$ python -q
>>> import numpy as np
>>> from numpy import linalg as LA
>>> np.set_printoptions(precision=2, suppress=True, linewidth=200)
>>> tidy = lambda a: np.round(a, 2) + 0
>>> M = np.load("block2.npy")
>>> M
array([[ 1, -4, -8,  8],
       [-1, -5,  8,  1],
       [-9,  1, -7,  1],
       [-1, -8,  2,  0]])
>>> np.trace(M)
np.int64(-11)
>>> np.allclose(M, M.T)
False
>>> (M + M.T) / 2
array([[ 1. , -2.5, -8.5,  3.5],
       [-2.5, -5. ,  4.5, -3.5],
       [-8.5,  4.5, -7. ,  1.5],
       [ 3.5, -3.5,  1.5,  0. ]])
>>> tidy(LA.det(M))
np.float64(-4896.0)
>>> B = LA.inv(M)
>>> tidy(LA.det(M) * B)
array([[-108.,  360.,  504., -108.],
       [  31., -194.,  -54.,  711.],
       [  70., -596.,   36.,  342.],
       [-513., -738.,  -54.,  711.]])
>>> tidy(LA.det(M) * LA.det(B))
np.float64(1.0)
>>> m1 = np.diag(20 * np.array([-2, 3, 1])) + np.array([[8, -2, 6], [1, -3, -2], [-6, 2, 1]])
>>> m1
array([[-32,  -2,   6],
       [  1,  57,  -2],
       [ -6,   2,  21]])
>>> x = np.array([2, 1, 3])
>>> rhs = m1 @ x
>>> rhs
array([-48,  53,  53])
>>> tidy(LA.solve(m1, -2 * rhs))
array([-4., -2., -6.])
>>> tidy(LA.solve(m1.T, m1[1]))
array([0., 1., 0.])
>>> tidy(LA.solve(m1, m1[:, 1]))
array([0., 1., 0.])
>>> tidy(LA.solve(m1, rhs))
array([2., 1., 3.])
>>> tidy(LA.solve(m1, rhs + m1[:, 0]))
array([3., 1., 3.])
>>> u, g = m1[2], m1[0]
>>> u @ u
np.int64(481)
>>> u @ g
np.int64(314)
>>> pr = (u @ g) / (u @ u) * u
>>> tidy(g - pr)
array([-28.08,  -3.31,  -7.71])
>>> tidy(pr)
array([-3.92,  1.31, 13.71])
>>> np.outer(u, g)
array([[ 192,   12,  -36],
       [ -64,   -4,   12],
       [-672,  -42,  126]])
>>> LA.matrix_rank(np.outer(u, g))
np.int64(1)
>>> u = np.array([-1, -2, 3])
>>> B = m1 + np.outer(u, np.eye(3)[2])
>>> tidy(LA.det(B) / LA.det(m1)), tidy(1 + LA.solve(m1, u)[2])
(np.float64(1.16), np.float64(1.16))
>>> LA.matrix_rank(LA.inv(B) - LA.inv(m1), tol=1e-8)
np.int64(1)
>>> x = np.array([1, 2, 1])
>>> rhs = m1 @ x
>>> c, lr = np.zeros(3), 1 / LA.norm(m1, 2) ** 2
>>> for i in range(3):
...     c -= lr * m1.T @ (m1 @ c - rhs)
...     if i % 1 == 0: print(i, round(LA.norm(m1 @ c - rhs), 2))
... 
0 23.65
1 20.53
2 18.09
>>> tidy(c)
array([0.52, 2.  , 0.16])
>>> W0 = np.array([[1.4, -0.9, -1.5],
...     [0.7, 0.9, 0.3],
...     [-0.1, -1.0, -0.4],
...     [-1.9, -0.4, -1.5],
...     [0.0, 0.9, -1.7],
...     [0.0, -0.1, 1.6],
...     [-0.5, 0.8, 0.8],
...     [1.4, -0.4, -1.7],
...     [0.6, -1.1, 2.1],
...     [-1.6, 0.2, -0.5]])
>>> rng = np.random.default_rng(6041)
>>> W0[6] = W0[4] + 0.02 * rng.normal(size=3)
>>> tidy(W0)
array([[ 1.4 , -0.9 , -1.5 ],
       [ 0.7 ,  0.9 ,  0.3 ],
       [-0.1 , -1.  , -0.4 ],
       [-1.9 , -0.4 , -1.5 ],
       [ 0.  ,  0.9 , -1.7 ],
       [ 0.  , -0.1 ,  1.6 ],
       [ 0.04,  0.93, -1.73],
       [ 1.4 , -0.4 , -1.7 ],
       [ 0.6 , -1.1 ,  2.1 ],
       [-1.6 ,  0.2 , -0.5 ]])
>>> x = np.array([-2, 4, -1])
>>> rhs = W0 @ x
>>> tidy(LA.pinv(W0) @ W0)
array([[1., 0., 0.],
       [0., 1., 0.],
       [0., 0., 1.]])
>>> rhs = rhs + 0.05 * rng.normal(size=10)
>>> tidy(rhs)
array([-4.85,  1.9 , -3.44,  3.77,  5.33, -2.06,  5.32, -2.7 , -7.7 ,  4.49])
>>> c, *_ = LA.lstsq(W0, rhs)
>>> [round(float(LA.norm(LA.solve(W0.T @ W0 + lam * np.eye(3), W0.T @ rhs))), 2) for lam in (0, 1, 10, 100)]
[4.58, 4.05, 2.16, 0.44]
>>> tidy(LA.norm(rhs - W0 @ c))
np.float64(0.1)
>>> tidy(c)
array([-2.01,  3.99, -1.01])
>>> tidy(W0.T @ (rhs - W0 @ c))
array([0., 0., 0.])
>>> c.round()
array([-2.,  4., -1.])
>>> Xc = W0 - W0.mean(axis=0)
>>> Uu, s, Vh = LA.svd(Xc, full_matrices=False)
>>> tidy((s ** 2).sum() ** 2 / (s ** 4).sum())
np.float64(2.41)
>>> tidy(Vh[0] * np.sign(Vh[0, np.abs(Vh[0]).argmax()]))
array([ 0.14, -0.22,  0.96])
>>> dist = LA.norm(W0[:, None] - W0[None], axis=-1)
>>> dist.mean(axis=1).argmax()
np.int64(8)
>>> (dist + 1e9 * np.eye(10)).round(6).argmin(axis=1)
array([7, 5, 0, 9, 6, 8, 4, 0, 5, 3])
>>> dist[0].round(6).argsort(kind="stable")[:4]
array([0, 7, 2, 6])
>>> B = W0 + rng.integers(-2, 3, (10, 2)) @ rng.integers(-2, 3, (2, 3))
>>> tidy(B)
array([[ 3.4 , -2.9 ,  2.5 ],
       [ 2.7 ,  2.9 ,  6.3 ],
       [ 1.9 , -5.  ,  2.6 ],
       [-0.9 ,  0.6 ,  1.5 ],
       [ 2.  , -3.1 ,  1.3 ],
       [ 0.  , -2.1 ,  0.6 ],
       [ 1.04, -2.07, -0.73],
       [ 3.4 , -4.4 ,  1.3 ],
       [ 2.6 ,  0.9 ,  8.1 ],
       [-2.6 , -0.8 , -3.5 ]])
>>> tidy(LA.svd(B - W0, compute_uv=False))
array([12.85,  8.49,  0.  ])
>>> B - W0
array([[ 2., -2.,  4.],
       [ 2.,  2.,  6.],
       [ 2., -4.,  3.],
       [ 1.,  1.,  3.],
       [ 2., -4.,  3.],
       [ 0., -2., -1.],
       [ 1., -3.,  1.],
       [ 2., -4.,  3.],
       [ 2.,  2.,  6.],
       [-1., -1., -3.]])
>>> LA.matrix_rank(B - W0, tol=1e-8)
np.int64(2)
>>> Xc = (B - B.mean(axis=0)) / B.std(axis=0)
>>> np.argwhere(np.abs(Xc) > 2)
array([[9, 0]])
>>> c = LA.lstsq(np.delete(Xc, 0, axis=1), Xc[:, 0])[0]
>>> tidy(1 - np.var(Xc[:, 0] - np.delete(Xc, 0, axis=1) @ c))
np.float64(0.73)
>>> F = np.array([[3.0, 1.0, 1.0, 1.0, 1.0, 1.0, 1.0],
...     [1.0, 3.0, 1.0, 1.0, 1.0, 1.0, 1.0],
...     [1.0, 1.0, 3.0, 1.0, 1.0, 1.0, 1.0],
...     [1.0, 1.0, 1.0, 3.0, 1.0, 1.0, 1.0],
...     [1.0, 1.0, 1.0, 1.0, 3.0, 1.0, 1.0],
...     [1.0, 1.0, 1.0, 1.0, 1.0, 3.0, 1.0],
...     [1.0, 1.0, 1.0, 1.0, 1.0, 1.0, 3.0]])
>>> ev, vecs = LA.eigh(F)
>>> x = np.array([0, -1, 0, -2, -3, 2, -3])
>>> tidy(x @ F @ x / (x @ x)), tidy(ev[0]), tidy(ev[-1])
(np.float64(3.81), np.float64(2.0), np.float64(9.0))
>>> tidy(vecs * np.sqrt(ev) @ vecs.T)
array([[1.64, 0.23, 0.23, 0.23, 0.23, 0.23, 0.23],
       [0.23, 1.64, 0.23, 0.23, 0.23, 0.23, 0.23],
       [0.23, 0.23, 1.64, 0.23, 0.23, 0.23, 0.23],
       [0.23, 0.23, 0.23, 1.64, 0.23, 0.23, 0.23],
       [0.23, 0.23, 0.23, 0.23, 1.64, 0.23, 0.23],
       [0.23, 0.23, 0.23, 0.23, 0.23, 1.64, 0.23],
       [0.23, 0.23, 0.23, 0.23, 0.23, 0.23, 1.64]])
>>> x @ F @ x
np.float64(103.0)
>>> tidy(LA.eigvalsh(F[1:, 1:]))
array([2., 2., 2., 2., 2., 8.])
>>> np.abs(F).sum(axis=1).max(), tidy(np.abs(ev).max())
(np.float64(9.0), np.float64(9.0))
>>> ev, vecs = LA.eig(m1)
>>> tidy(ev)
array([-31.29,  20.43,  56.86])
>>> tidy(np.sort(LA.eigvals(m1.T)))
array([-31.29,  20.43,  56.86])
>>> tidy(np.sort(LA.eigvals(LA.inv(m1))))
array([-0.03,  0.02,  0.05])
>>> K = np.loadtxt("a.csv", delimiter=",")
>>> K
array([[-0.2,  0.5,  0.6,  0.5, -0.2,  1.6,  0.3,  0. ,  1.1],
       [ 1.7,  1.4,  1. ,  0.9, -1. , -0.9, -0.6, -1.5, -0.2],
       [-1.1,  1.3,  0. ,  1.4,  0.7,  1.8,  1.4,  0.3, -1.4],
       [-0.5, -0.2,  1. , -1. ,  0.9,  0.2, -0.6, -2.9,  0.3],
       [ 0.5,  0.3,  0.2,  0.1,  1.2,  2.6,  0. , -0.8,  0. ],
       [ 1.4,  0.9, -0.9, -0.3,  0.9,  0.4, -1.9, -0.2,  0.5],
       [ 0.9, -0.2,  0.5, -1.4, -0.1,  0.6, -1.1, -0.9, -0.6],
       [-1.5,  0. ,  0.1,  2. ,  0.1,  0.3, -1.2, -0.7,  0.4],
       [ 0.2,  1. , -2.9,  0. ,  0.7,  0.3, -0.2,  0.4, -1.9]])
>>> O, vecs = LA.qr(K[:, :4])[0], LA.qr(K[:, 4:])[0]
>>> s = LA.svd(O.T @ vecs, compute_uv=False)
>>> tidy(s)
array([0.91, 0.79, 0.58, 0.37])
>>> tidy(LA.norm(O @ O.T - vecs @ vecs.T, 2))
np.float64(1.0)
>>> tidy(np.degrees(np.arccos(s.clip(0, 1))))
array([23.95, 37.98, 54.67, 68.51])
>>> (s > 0.9).sum()
np.int64(1)
>>> th = np.radians(68)
>>> R = np.eye(9)
>>> R[6, 6] = R[3, 3] = np.cos(th)
>>> R[6, 3], R[3, 6] = -np.sin(th), np.sin(th)
>>> tidy(R)
array([[ 1.  ,  0.  ,  0.  ,  0.  ,  0.  ,  0.  ,  0.  ,  0.  ,  0.  ],
       [ 0.  ,  1.  ,  0.  ,  0.  ,  0.  ,  0.  ,  0.  ,  0.  ,  0.  ],
       [ 0.  ,  0.  ,  1.  ,  0.  ,  0.  ,  0.  ,  0.  ,  0.  ,  0.  ],
       [ 0.  ,  0.  ,  0.  ,  0.37,  0.  ,  0.  ,  0.93,  0.  ,  0.  ],
       [ 0.  ,  0.  ,  0.  ,  0.  ,  1.  ,  0.  ,  0.  ,  0.  ,  0.  ],
       [ 0.  ,  0.  ,  0.  ,  0.  ,  0.  ,  1.  ,  0.  ,  0.  ,  0.  ],
       [ 0.  ,  0.  ,  0.  , -0.93,  0.  ,  0.  ,  0.37,  0.  ,  0.  ],
       [ 0.  ,  0.  ,  0.  ,  0.  ,  0.  ,  0.  ,  0.  ,  1.  ,  0.  ],
       [ 0.  ,  0.  ,  0.  ,  0.  ,  0.  ,  0.  ,  0.  ,  0.  ,  1.  ]])
>>> B = K @ R.T
>>> tidy(LA.svd(K, compute_uv=False)), tidy(LA.svd(B, compute_uv=False))
(array([4.85, 4.38, 4.12, 3.18, 2.72, 2.57, 1.22, 0.78, 0.67]), array([4.85, 4.38, 4.12, 3.18, 2.72, 2.57, 1.22, 0.78, 0.67]))
>>> tidy(LA.det(R)), tidy(np.trace(R))
(np.float64(1.0), np.float64(7.75))
>>> np.allclose(K @ K.T, B @ B.T)
True
>>> tidy(np.abs(B - K).max(axis=0))
array([0.  , 0.  , 0.  , 2.36, 0.  , 0.  , 2.17, 0.  , 0.  ])
